In [1]: import numpy as np

In [2]: np.set_printoptions(precision=4, suppress=True, linewidth=100)

In [3]: F = np.loadtxt("data.csv", delimiter=",")

In [4]: F
Out[4]: 
array([[-1.5, -0.5, -0.1,  1.2,  0.4,  0.4, -2.2,  1.4, -0.3, -0.5, -1.1,  0.5,  1.5, -0.8],
       [-1.6,  1.4,  0.6,  0.1,  0.1, -1.4,  0.6,  0.2,  0.9,  1.6,  0. , -0.5,  0.3, -0.4],
       [ 0.5, -0.5,  0.1,  1.4,  1.1,  1.6,  0. ,  0.2, -0.3,  0. , -0.3,  1.8, -0.3, -0.7],
       [ 0.2, -0.8,  0.8, -1. ,  0.6,  0.5, -1.1,  2.8,  0.9, -0.3,  1.3, -0.2,  0.8, -0.1],
       [-0.2,  0.1,  1.9,  0.3,  0.7,  0. ,  1. , -0.7, -0.4,  0.7,  0.8,  1.9,  0.7, -0.1],
       [ 0.6, -0.5, -0.5,  0.3, -0.6, -1.8,  1.7, -0.5, -0.6, -1. ,  0.8,  0.4, -2. ,  0.5],
       [ 1.1, -1. , -0.2,  0.6, -2.4, -1.5, -0.4, -1. , -0.7, -0.8, -1.5, -1.3,  0.3, -2. ],
       [ 1.4, -1.6,  0.6, -0.5, -0.8,  1.6, -1.7, -0.5, -1.2,  1. ,  0.4, -1.3,  0.4, -1.7],
       [ 1.6, -0.3,  1.1,  0.4,  0. ,  0.1,  0.7, -0.5, -0.5,  0.3, -1.1, -0.6, -0.5,  0.6],
       [ 1.1, -1.2, -1.7, -0.6,  0.1, -0.8, -1.2,  0. ,  0.8,  1.1,  0.1, -0.2,  1.2, -0.1],
       [-0.2, -1.4, -0.8, -0.2,  1.2,  1. , -0.1,  2.1,  0.4, -0.9, -0.2,  1.3,  0.3,  0.1],
       [-1.1, -0.4,  1.4,  0.3, -1.2, -1.3,  0.2,  1.1, -0.4, -0.1, -0.2,  0. ,  0.1,  0.8],
       [-0.4,  1.2, -0.6, -0.9, -0.4,  0.6,  0.9, -0.2, -0.6, -0.9, -0.3, -0.4, -1.3, -2.1],
       [-0.1,  0.5, -0.9, -0.8,  0.8, -0.1,  0.8, -0.3, -0.9,  0.4,  1.2, -0.8, -1.5, -0.9],
       [-1.5,  1.3, -0.1, -0.5, -0.5,  0.4,  0.3, -0.6,  2.4, -1.7, -0.2,  0.1,  0.9, -0.1],
       [ 1.3,  0.8, -0.1,  1.2, -0.5,  1.2,  0.5,  1.2,  0.1,  0.2,  0.7,  1.5,  0.8,  0.9],
       [-0.6,  1.1, -1.6,  0. , -0.5,  0.5, -1.3,  0.1,  0.3,  0.2,  0.1, -0.8, -1.4, -2.2],
       [ 1.6, -0.7, -2. ,  0.6, -0.5,  0.6,  0.4, -0.3,  0.9,  0.3,  0.3,  1.3,  0.1, -1.1],
       [-1.8, -0.5, -0.6,  1.6, -0.8, -0.8,  0. ,  1.2,  1.2, -0.9,  1.2,  0.3,  1.4,  0.6],
       [-0.1, -1.4,  0.3, -0.7,  0.2, -0.2,  1.8, -0.5,  0.5,  1.2,  0. , -0.4, -1.1,  0.1],
       [-0.6, -0.1, -1. ,  0.6, -0.6,  0.9,  1.8,  0.1,  1.3, -1.3,  0.1,  1.1, -0.8, -1.3],
       [-0.1,  1.4,  0. ,  0.3,  0.2, -0.1, -2.1, -0.3, -0.4,  0.1, -0.6, -1. , -1.4, -0.4],
       [ 0.9, -1.5,  1.5,  0.4,  1.1,  0.9, -1.2,  1.1, -0.7, -1.1,  1.1, -1. , -1.2,  1. ],
       [-1.2, -0.6,  0.2,  1.6, -1.5, -2.1,  1.3, -0.1,  0.4,  1.1, -0.3, -0.3,  1.3, -0.8],
       [ 1.5, -1.2, -0.3,  2.1, -0.6, -0.8, -0.3, -0.5,  2.2, -0.2, -0.3,  1.2,  0.6, -0.6],
       [-1. , -0.3, -0.4,  0.1, -0.5, -0.8, -0.7, -0.4,  1. , -1.4,  0. , -0.1,  0.7,  2.7],
       [-0.8,  0.3,  0. , -1.4, -1.2, -0.4, -0.4,  0.8,  1.5,  1.1,  1.3, -1.2, -0.5, -1.5],
       [-0.1,  1. ,  2. , -0.6,  0.8, -0.6, -0.5, -0.6,  0. , -0.2,  0.1,  0.5, -0.4, -0.3],
       [ 0.9, -0.7,  0.1, -1.2,  0.5, -1. ,  0.6,  0.1,  0.3,  0.3,  0.5, -0.7, -0.7,  0.2],
       [ 0.2,  0.1, -1.3,  2. , -2.2,  1.1,  1.5, -1.3,  0.3, -2.1, -0.1, -1. , -1.9,  0.5],
       [ 3.6,  3.9, -0.6, -9. ,  0.6, -0.9,  4.5, -4.5,  1.5,  0.6, -0.3,  1.8, -1.5,  0.3],
       [ 0. , -2.5, -0.5,  1.8, -0.1,  0.1,  1. ,  1.1, -1. , -1.2,  1.5,  0.8,  0.7, -1. ],
       [ 0.2, -0.2, -0.9,  0.2,  0.2,  0.3,  2.6,  1. ,  0. , -1.1,  1. ,  1.8,  0.3,  0.6],
       [ 0.2, -0.8,  0.6, -0.4,  2.3,  0.1,  1.4, -0.8,  1.2,  0.9, -0.6, -0.9,  0.4,  2.4],
       [ 1.1, -0.9, -1. ,  1. , -1. ,  0.8,  1. , -1. ,  0.2,  0. , -1.1,  1.1, -0.3, -1.6],
       [ 1.2, -1.8, -0.4,  0.2,  1.6, -1.4, -0.7, -1.8,  0.7, -0.8,  0.1,  0.8,  0.4, -1.4],
       [ 0.6, -1. ,  0.6, -0.5,  0.2, -0.5, -0.5, -1.1, -0.3,  1.7,  0. , -0.1, -0.6, -1.7],
       [ 1.1, -0.8, -0.3,  0. ,  0.8, -1.1,  0.1,  0.1, -1.3, -0.1, -1.1,  0.5, -0.3,  1.3],
       [-0.7,  0.8,  0.2, -0.4,  0.5, -1.1,  1. ,  2.3,  0.9, -0.6,  0.7, -1.6, -0.3,  0.6],
       [ 0.5, -1.8,  1.3,  1.1,  0.5, -1. ,  0.3,  2.4, -0.9,  0.5,  0.4,  1. ,  0.3,  1.1],
       [ 1.4, -2. ,  0.4,  1.6,  2.9, -0.2, -0.7,  0.7,  0.4, -0.1, -0.1, -0.6,  0.9,  0. ],
       [-1.2,  0.2,  0.6,  1.5, -0.4, -0.9, -2. ,  0.7,  0.5,  0.6,  1.4,  0. ,  2.4,  0.1],
       [-0.2, -0.2,  1. , -2.1, -1.1, -0.5,  0.2,  1.3,  0.2,  0.2, -1.1,  0.5,  0.4, -0.9],
       [-0.7,  0.9,  1.8,  1.6,  0.7,  0. , -0.2,  1.8,  1.4, -0.6,  1.2, -1. , -0.3, -0.2],
       [ 1.5,  0.5,  0. , -1.5, -1.5,  0.4,  0.6,  0.1, -1. ,  1.7,  1.1, -0.3, -1.4,  0.7],
       [-0.2,  0.5, -0.6,  0.8, -1.6,  0.9, -1.5, -2.5, -1. , -0.8, -1.3,  0.2,  0.2,  0.1]])

In [5]: vec = np.array([-1, 6, -2, 9, -7, 7, 5, 1, 1, 4, -9, -7, -1, 4])

In [6]: vec @ F
ValueError: matmul: Input operand 1 has a mismatch in its core dimension 0, with gufunc signature (n?,k),(k,m?)->(n?,m?) (size 46 is different from 14)


In [7]: F @ np.eye(14)[8]
Out[7]: 
array([-0.3,  0.9, -0.3,  0.9, -0.4, -0.6, -0.7, -1.2, -0.5,  0.8,  0.4, -0.4, -0.6, -0.9,  2.4,
        0.1,  0.3,  0.9,  1.2,  0.5,  1.3, -0.4, -0.7,  0.4,  2.2,  1. ,  1.5,  0. ,  0.3,  0.3,
        1.5, -1. ,  0. ,  1.2,  0.2,  0.7, -0.3, -1.3,  0.9, -0.9,  0.4,  0.5,  0.2,  1.4, -1. ,
       -1. ])

In [8]: np.linalg.norm(F @ vec) <= np.linalg.norm(F, 2) * np.linalg.norm(vec) + 1e-9
Out[8]: np.True_

In [9]: np.sign((F @ vec).round(6))
Out[9]: 
array([-1.,  1., -1., -1., -1., -1.,  1., -1.,  1., -1., -1.,  1.,  1., -1.,  1.,  1.,  1., -1.,
        1.,  1.,  1.,  1., -1.,  1.,  1.,  1., -1., -1., -1.,  1., -1., -1., -1.,  1.,  1., -1.,
       -1., -1.,  1., -1., -1., -1., -1.,  1.,  1.,  1.])
